% python3 -q
>>> import numpy as np
>>> from numpy import linalg as LA
>>> np.set_printoptions(precision=2, suppress=True, linewidth=120)
>>> W0 = np.loadtxt("a.csv", delimiter=",")
>>> W0
array([[0., 1., 0., 0., 0., 0., 0., 0., 0., 0., 0., 0., 0., 0., 0.],
       [0., 0., 0., 0., 0., 0., 0., 1., 0., 0., 0., 0., 0., 0., 0.],
       [0., 0., 0., 1., 0., 0., 0., 0., 0., 0., 0., 0., 0., 0., 0.],
       [0., 0., 0., 0., 0., 0., 0., 0., 0., 0., 1., 0., 0., 0., 0.],
       [0., 0., 0., 0., 0., 0., 0., 0., 0., 1., 0., 0., 0., 0., 0.],
       [0., 0., 1., 0., 0., 0., 0., 0., 0., 0., 0., 0., 0., 0., 0.],
       [0., 0., 0., 0., 0., 0., 0., 0., 1., 0., 0., 0., 0., 0., 0.],
       [1., 0., 0., 0., 0., 0., 0., 0., 0., 0., 0., 0., 0., 0., 0.],
       [0., 0., 0., 0., 0., 0., 0., 0., 0., 0., 0., 0., 0., 1., 0.],
       [0., 0., 0., 0., 0., 0., 1., 0., 0., 0., 0., 0., 0., 0., 0.],
       [0., 0., 0., 0., 0., 0., 0., 0., 0., 0., 0., 0., 0., 0., 1.],
       [0., 0., 0., 0., 0., 0., 0., 0., 0., 0., 0., 0., 1., 0., 0.],
       [0., 0., 0., 0., 0., 1., 0., 0., 0., 0., 0., 0., 0., 0., 0.],
       [0., 0., 0., 0., 1., 0., 0., 0., 0., 0., 0., 0., 0., 0., 0.],
       [0., 0., 0., 0., 0., 0., 0., 0., 0., 0., 0., 1., 0., 0., 0.]])
>>> x = np.array([0, 2, 4, 1, 2, 2, 1, 4, 2, 1, 2, 3, 5, 5, 3])
>>> target = W0 @ x
>>> b, lr = np.zeros(15), 1 / LA.norm(W0, 2) ** 2
>>> for i in range(50):
...     b -= lr * W0.T @ (W0 @ b - target)
...     if i % 10 == 0: print(i, round(LA.norm(W0 @ b - target), 2))
... 
0 0.0
10 0.0
20 0.0
30 0.0
40 0.0
>>> round(LA.cond(W0), 2)
np.float64(1.0)
>>> rng = np.random.default_rng(832)
>>> lab = rng.permutation(15)
>>> lab
array([12,  4,  0, 11, 10,  2, 13,  6,  8, 14,  5,  9,  1,  3,  7])
>>> A2 = W0[lab][:, lab]
>>> round(LA.det(A2), 2), round(LA.det(W0[lab]), 2)
(np.float64(1.0), np.float64(1.0))
>>> np.trace(A2)
np.float64(0.0)
>>> np.flatnonzero(LA.matrix_power((W0 != 0) + (W0.T != 0) + np.eye(15), 15)[5])
array([ 2,  3,  5, 10, 11, 12, 14])
>>> np.sort(LA.eigvals(W0).real)
array([-0.9 , -0.9 , -0.81, -0.81, -0.5 , -0.5 , -0.22, -0.22,  0.31,  0.31,  0.62,  0.62,  1.  ,  1.  ,  1.  ])
>>> round(float(LA.det(W0)), 2)
1.0
>>> LA.svd(W0, compute_uv=False)
array([1., 1., 1., 1., 1., 1., 1., 1., 1., 1., 1., 1., 1., 1., 1.])
>>> W0[:, 11] @ W0[:, 2]
np.float64(0.0)
>>> np.sort(np.abs(LA.eigvals(W0)))[::-1]
array([1., 1., 1., 1., 1., 1., 1., 1., 1., 1., 1., 1., 1., 1., 1.])
>>> W0.sum(axis=1)
array([1., 1., 1., 1., 1., 1., 1., 1., 1., 1., 1., 1., 1., 1., 1.])
>>> p = np.eye(15)[3]
>>> for _ in range(3):
...     p = p @ W0
...     print(p.round(2))
... 
[0. 0. 0. 0. 0. 0. 0. 0. 0. 0. 1. 0. 0. 0. 0.]
[0. 0. 0. 0. 0. 0. 0. 0. 0. 0. 0. 0. 0. 0. 1.]
[0. 0. 0. 0. 0. 0. 0. 0. 0. 0. 0. 1. 0. 0. 0.]
>>> E = np.loadtxt("x.csv", delimiter=",")
>>> E
array([[0., 1., 1., 1., 1., 1., 1., 1., 1., 1., 1., 1., 1.],
       [1., 0., 1., 1., 1., 1., 1., 1., 1., 1., 1., 1., 1.],
       [1., 1., 0., 1., 1., 1., 1., 1., 1., 1., 1., 1., 1.],
       [1., 1., 1., 0., 1., 1., 1., 1., 1., 1., 1., 1., 1.],
       [1., 1., 1., 1., 0., 1., 1., 1., 1., 1., 1., 1., 1.],
       [1., 1., 1., 1., 1., 0., 1., 1., 1., 1., 1., 1., 1.],
       [1., 1., 1., 1., 1., 1., 0., 1., 1., 1., 1., 1., 1.],
       [1., 1., 1., 1., 1., 1., 1., 0., 1., 1., 1., 1., 1.],
       [1., 1., 1., 1., 1., 1., 1., 1., 0., 1., 1., 1., 1.],
       [1., 1., 1., 1., 1., 1., 1., 1., 1., 0., 1., 1., 1.],
       [1., 1., 1., 1., 1., 1., 1., 1., 1., 1., 0., 1., 1.],
       [1., 1., 1., 1., 1., 1., 1., 1., 1., 1., 1., 0., 1.],
       [1., 1., 1., 1., 1., 1., 1., 1., 1., 1., 1., 1., 0.]])
>>> O, V = LA.qr(E[:, :2])[0], LA.qr(E[:, 2:])[0]
>>> sigma = LA.svd(O.T @ V, compute_uv=False)
>>> np.round(LA.norm(O @ O.T - V @ V.T, 2), 2)
np.float64(1.0)
>>> sigma.round(2) + 0
array([0.97, 0.  ])
>>> (sigma > 0.9).sum()
np.int64(1)
>>> data = np.load("test15.npy")
>>> data
array([[-2.21, -2.01,  1.48],
       [-0.45, -0.15, -0.15],
       [-3.79, -2.58,  3.3 ],
       [ 0.16, -0.01, -0.32],
       [-2.89, -2.4 ,  2.34],
       [ 1.55,  0.08, -0.55],
       [ 5.44,  3.5 , -4.31],
       [-2.01, -0.91,  1.5 ],
       [ 5.2 ,  2.87, -3.89],
       [ 1.61,  2.06, -1.46],
       [ 1.04,  0.1 , -0.73],
       [ 2.79,  1.87, -2.48],
       [ 0.51,  0.91, -0.49],
       [ 3.3 ,  1.53, -2.74],
       [ 0.98,  0.75, -0.61],
       [-1.12, -0.74,  1.56],
       [-0.32,  0.13,  0.21],
       [-3.38, -2.8 ,  3.55],
       [-2.15, -2.  ,  1.48],
       [ 0.99,  0.87, -1.22],
       [ 3.55,  2.09, -1.85],
       [ 4.75,  3.35, -3.73],
       [-5.1 , -3.29,  3.76]])
>>> np.all(LA.eigvalsh(E) > 0)
np.False_
>>> [round(float(LA.det(E[:i, :i])), 2) + 0 for i in range(1, 14)]
[0.0, -1.0, 2.0, -3.0, 4.0, -5.0, 6.0, -7.0, 8.0, -9.0, 10.0, -11.0, 12.0]
>>> mat = np.loadtxt("w.csv", delimiter=",")
>>> mat
array([[ 1.  ,  0.08,  1.06, -1.01, -3.06, -0.88, -3.12,  0.97, -2.05,  2.96],
       [ 1.12, -0.04,  0.96, -0.95, -2.98, -0.87, -2.88,  1.12, -2.12,  2.86],
       [ 1.04,  0.2 ,  1.07, -1.  , -2.94, -1.01, -3.  ,  0.8 , -2.01,  3.04],
       [ 1.09, -0.01,  0.94, -1.12, -3.13, -0.95, -3.05,  1.01, -1.9 ,  2.9 ],
       [-2.89,  0.95, -1.86,  0.02,  1.14,  3.02,  3.07, -0.95,  1.96, -1.95],
       [-2.97,  1.01, -1.95, -0.1 ,  1.07,  3.  ,  3.04, -1.11,  1.89, -1.97],
       [-3.08,  1.  , -1.95,  0.02,  0.97,  2.96,  2.95, -1.06,  2.01, -1.99],
       [-2.99,  0.98, -2.06, -0.11,  0.8 ,  3.13,  3.04, -0.94,  2.15, -1.95],
       [-1.97,  1.99, -1.82,  0.96,  1.04, -0.14, -3.02,  3.05, -0.97, -2.02],
       [-1.9 ,  1.96, -2.09,  0.95,  1.15,  0.05, -3.11,  3.06, -0.92, -2.06],
       [-1.93,  2.06, -1.87,  1.1 ,  1.17,  0.14, -2.95,  2.91, -0.93, -2.  ],
       [-2.03,  2.01, -1.88,  1.24,  0.93, -0.08, -2.92,  2.89, -1.08, -2.01]])
>>> A2 = np.c_[mat[:, :6] @ np.array([[0, 0, -6, 4, -4, 0],
...     [-5, 3, -5, 1, -3, 5],
...     [7, 3, -9, 0, -3, 1],
...     [4, 3, -5, -8, 7, -6],
...     [-6, 4, -9, -3, -2, -8],
...     [9, 0, 7, 3, 7, 0]]), np.array([4, -5, -1, -5, 8, -9, 3, 5, -1, -1, -2, 5])]
>>> A2
array([[ 13.42, -11.85,  10.49,  18.7 , -14.53,  32.  ,   4.  ],
       [ 13.17, -12.01,  10.32,  18.37, -14.02,  30.3 ,  -5.  ],
       [ 11.04, -10.95,   7.52,  18.15, -16.16,  31.59,  -1.  ],
       [ 12.38, -13.09,  12.17,  19.85, -15.38,  32.65,  -5.  ],
       [  2.65,   1.89,  40.11,  -5.13,  33.29,  -6.35,   8.  ],
       [  1.48,   1.16,  42.19,  -4.28,  32.86,  -4.86,  -9.  ],
       [  2.25,   1.09,  42.92,  -5.51,  34.09,  -4.83,   3.  ],
       [  3.61,  -0.37,  46.84,  -3.11,  34.74,  -2.9 ,   5.  ],
       [-26.35,   7.55,   3.11, -17.11,  11.03,  -5.95,  -1.  ],
       [-27.08,   7.06,   5.66, -16.54,  12.69,  -7.19,  -1.  ],
       [-24.75,   8.55,   3.06, -17.55,  13.49,  -7.53,  -2.  ],
       [-24.55,   7.83,   3.92, -19.06,  13.99,  -6.71,   5.  ]])
>>> LA.matrix_rank(A2)
np.int64(7)
>>> np.round(LA.lstsq(mat, A2[:, 0])[0], 2) + 0
array([ 0., -5.,  7.,  4., -6.,  9.,  0.,  0.,  0.,  0.])
>>> np.round(LA.norm(A2 - mat @ LA.lstsq(mat, A2)[0], axis=0), 2) + 0
array([0.  , 0.  , 0.  , 0.  , 0.  , 0.  , 7.25])
>>> x = np.array([-1, -2, -4, -2, 8, -1, 3, -1, -1, 8])
>>> target = mat @ x
>>> target
array([-11.58, -10.71,  -9.7 , -11.74,   7.09,   7.09,   5.62,   5.07, -15.49, -14.36, -14.52, -16.08])
>>> LA.solve(mat.T @ mat, mat.T @ target)
array([-1., -2., -4., -2.,  8., -1.,  3., -1., -1.,  8.])
>>> np.round(LA.pinv(mat) @ mat, 2) + 0
array([[1., 0., 0., 0., 0., 0., 0., 0., 0., 0.],
       [0., 1., 0., 0., 0., 0., 0., 0., 0., 0.],
       [0., 0., 1., 0., 0., 0., 0., 0., 0., 0.],
       [0., 0., 0., 1., 0., 0., 0., 0., 0., 0.],
       [0., 0., 0., 0., 1., 0., 0., 0., 0., 0.],
       [0., 0., 0., 0., 0., 1., 0., 0., 0., 0.],
       [0., 0., 0., 0., 0., 0., 1., 0., 0., 0.],
       [0., 0., 0., 0., 0., 0., 0., 1., 0., 0.],
       [0., 0., 0., 0., 0., 0., 0., 0., 1., 0.],
       [0., 0., 0., 0., 0., 0., 0., 0., 0., 1.]])
>>> target = target + 0.02 * rng.normal(size=12)
>>> target
array([-11.57, -10.76,  -9.68, -11.75,   7.09,   7.07,   5.59,   5.1 , -15.43, -14.35, -14.53, -16.1 ])
>>> b, *_ = LA.lstsq(mat, target)
>>> [round(float(LA.norm(LA.solve(mat.T @ mat + lam * np.eye(10), mat.T @ target))), 2) for lam in (0, 1, 10, 100)]
[12.85, 3.2, 2.91, 1.86]
>>> w1 = np.array([[1, 7, -3, 7],
...     [-2, 6, 2, 1],
...     [-9, 1, -2, 8],
...     [5, -1, 9, 8],
...     [6, 1, 1, -6],
...     [-6, -5, 1, 4],
...     [-1, -2, 3, 7],
...     [8, -2, 7, -9],
...     [-1, -1, -5, -5],
...     [3, -2, 3, -1]])
>>> b = np.array([8, 0, 2, 4])
>>> act = np.maximum(mat @ w1 + b, 0)
>>> (act > 0).astype(int)
array([[1, 1, 1, 1],
       [1, 1, 1, 1],
       [1, 1, 0, 1],
       [1, 1, 0, 1],
       [0, 0, 1, 0],
       [0, 0, 1, 0],
       [0, 0, 1, 0],
       [0, 0, 1, 0],
       [1, 1, 1, 0],
       [1, 1, 1, 0],
       [1, 1, 1, 0],
       [1, 1, 1, 0]])
>>> (act > 0).mean(axis=0)
array([0.67, 0.67, 0.83, 0.33])
>>> cent = np.array([[1, 2, 2], [1, 2, 1], [1, 1, 3], [0, 3, 1]])
>>> (act @ cent).round(6).argmax(axis=1)
array([1, 1, 1, 1, 2, 2, 2, 2, 2, 2, 2, 2])
>>> A2 = np.array([[2, 0, 1],
...     [1, 1, 0],
...     [1, 1, 1],
...     [-1, 2, 0],
...     [2, 1, -1],
...     [1, -1, 1],
...     [0, 1, 2],
...     [-1, 1, 1],
...     [-2, 2, -1],
...     [1, -1, -1]])
>>> LA.matrix_rank(mat @ A2)
np.int64(3)
>>> np.vstack([mat, A2.T]).shape
(15, 10)
>>> np.round(LA.norm(mat[6] - mat[5]), 2)
np.float64(0.25)
>>> round(LA.norm(mat) ** 2 / LA.norm(mat, 2) ** 2, 2)
np.float64(1.64)
>>> A = np.loadtxt("layer2.csv", delimiter=",")
>>> A
array([[1., 2., 1., 2.],
       [1., 0., 1., 0.],
       [1., 2., 1., 2.],
       [1., 0., 1., 0.]])
>>> Uu, sigma, Vh = LA.svd(A)
>>> np.argmax(sigma[:-1] / (sigma[1:] + 1e-6)) + 1
np.int64(2)
>>> A2 = Uu[:, :2] @ np.diag(sigma[:2]) @ Vh[:2]
>>> LA.matrix_rank(A2)
np.int64(2)
>>> np.round(LA.norm(A - A2, 2), 2), round(float(sigma[2]), 2)
(np.float64(0.0), 0.0)
>>> np.round(LA.norm(A - A2) / LA.norm(A), 2)
np.float64(0.0)
>>> A2.round(2) + 0
array([[1., 2., 1., 2.],
       [1., 0., 1., 0.],
       [1., 2., 1., 2.],
       [1., 0., 1., 0.]])
>>> np.argsort(-LA.norm(A, axis=0).round(6), kind="stable")[:3]
array([1, 3, 0])
>>> LA.matrix_rank(A, rtol=0.1)
np.int64(2)
>>> J = np.load("m.npy")
>>> J
array([[ 0.97,  0.09, -6.98,  4.96, -0.88, -1.13, -8.74],
       [ 0.46,  1.39,  0.02, -1.75, -2.06,  4.73,  4.16],
       [ 2.3 , -0.39, -4.14,  5.28, -1.19,  1.85, -2.86],
       [-1.57,  0.43, -5.43,  2.26, -1.13,  1.56, -4.9 ],
       [-0.41,  1.67,  1.79, -2.63,  0.32, -0.47, -1.32],
       [ 0.2 ,  0.88,  1.67, -2.71, -1.44,  4.98,  3.01],
       [ 2.19,  0.04, -7.72,  6.3 , -2.19,  3.87, -4.14]])
>>> u, r1 = J[2], J[6]
>>> np.round(u @ u, 2)
np.float64(63.48)
>>> p = (u @ r1) / (u @ u) * u
>>> np.round((r1 - p) @ u, 2)
np.float64(-0.0)
>>> round(float(LA.norm(u + r1) ** 2 + LA.norm(u - r1) ** 2), 2)
408.95
>>> A2 = J / LA.norm(J, axis=1, keepdims=True)
>>> gram = A2 @ A2.T
>>> LA.norm(A2, axis=1)
array([1., 1., 1., 1., 1., 1., 1.])
>>> theta = np.radians(30)
>>> r_ = np.eye(7)
>>> r_[0, 0] = r_[5, 5] = np.cos(theta)
>>> r_[0, 5], r_[5, 0] = -np.sin(theta), np.sin(theta)
>>> r_
array([[ 0.87,  0.  ,  0.  ,  0.  ,  0.  , -0.5 ,  0.  ],
       [ 0.  ,  1.  ,  0.  ,  0.  ,  0.  ,  0.  ,  0.  ],
       [ 0.  ,  0.  ,  1.  ,  0.  ,  0.  ,  0.  ,  0.  ],
       [ 0.  ,  0.  ,  0.  ,  1.  ,  0.  ,  0.  ,  0.  ],
       [ 0.  ,  0.  ,  0.  ,  0.  ,  1.  ,  0.  ,  0.  ],
       [ 0.5 ,  0.  ,  0.  ,  0.  ,  0.  ,  0.87,  0.  ],
       [ 0.  ,  0.  ,  0.  ,  0.  ,  0.  ,  0.  ,  1.  ]])
>>> A2 = J @ r_.T
>>> np.abs(A2 - J).max(axis=0)
array([2.52, 0.  , 0.  , 0.  , 0.  , 0.99, 0.  ])
